% ipython --no-banner

In [1]: import numpy as np

In [2]: import numpy.linalg as la

In [3]: np.set_printoptions(precision=2, suppress=True, linewidth=140)

In [4]: u = np.array([2, -3, -3, 2])

In [5]: E = u[np.abs(np.subtract.outer(np.arange(4), np.arange(4)))]

In [6]: E
Out[6]: 
array([[ 2, -3, -3,  2],
       [-3,  2, -3, -3],
       [-3, -3,  2, -3],
       [ 2, -3, -3,  2]])

In [7]: np.all(la.eigvalsh(E) > 0)
Out[7]: np.False_

In [8]: rng = np.random.default_rng(6612)

In [9]: z = rng.permutation(4)

In [10]: z
Out[10]: array([1, 3, 2, 0])

In [11]: Y = E[z][:, z]

In [12]: np.trace(Y)
Out[12]: np.int64(8)

In [13]: round(float(la.det(Y)), 2), round(la.det(E[z]), 2)
Out[13]: (0.0, np.float64(0.0))

In [14]: np.round(la.norm(E, 2) / la.norm(E), 2)
Out[14]: np.float64(0.75)

In [15]: np.argsort(-la.norm(E, axis=0).round(6), kind="stable")[:3]
Out[15]: array([1, 2, 0])

In [16]: W0 = np.load("layer19.npy")

In [17]: W0
Out[17]: 
array([[-2, -2, -2, -2],
       [-2, -4, -4, -4],
       [-2, -4, -6, -6],
       [-2, -4, -6, -8]])

In [18]: rk = la.matrix_rank(E)

In [19]: rk
Out[19]: np.int64(3)

In [20]: null = la.svd(E)[2][rk:].T

In [21]: [int(la.matrix_rank(E[:, :j + 1])) for j in range(4)]
Out[21]: [1, 2, 3, 3]

In [22]: np.allclose(E @ null, 0)
Out[22]: True

In [23]: np.all(la.eigvalsh(W0) > 0)
Out[23]: np.False_

In [24]: x0 = np.array([5, 0, -1, -5])

In [25]: rhs = W0 @ x0

In [26]: rhs
Out[26]: array([ 2, 14, 26, 36])

In [27]: la.solve(W0.T, W0[3])
Out[27]: array([-0., -0., -0.,  1.])

In [28]: la.solve(W0, 4 * rhs)
Out[28]: array([ 20.,  -0.,  -4., -20.])

In [29]: la.solve(W0, rhs + W0[:, 0])
Out[29]: array([ 6., -0., -1., -5.])
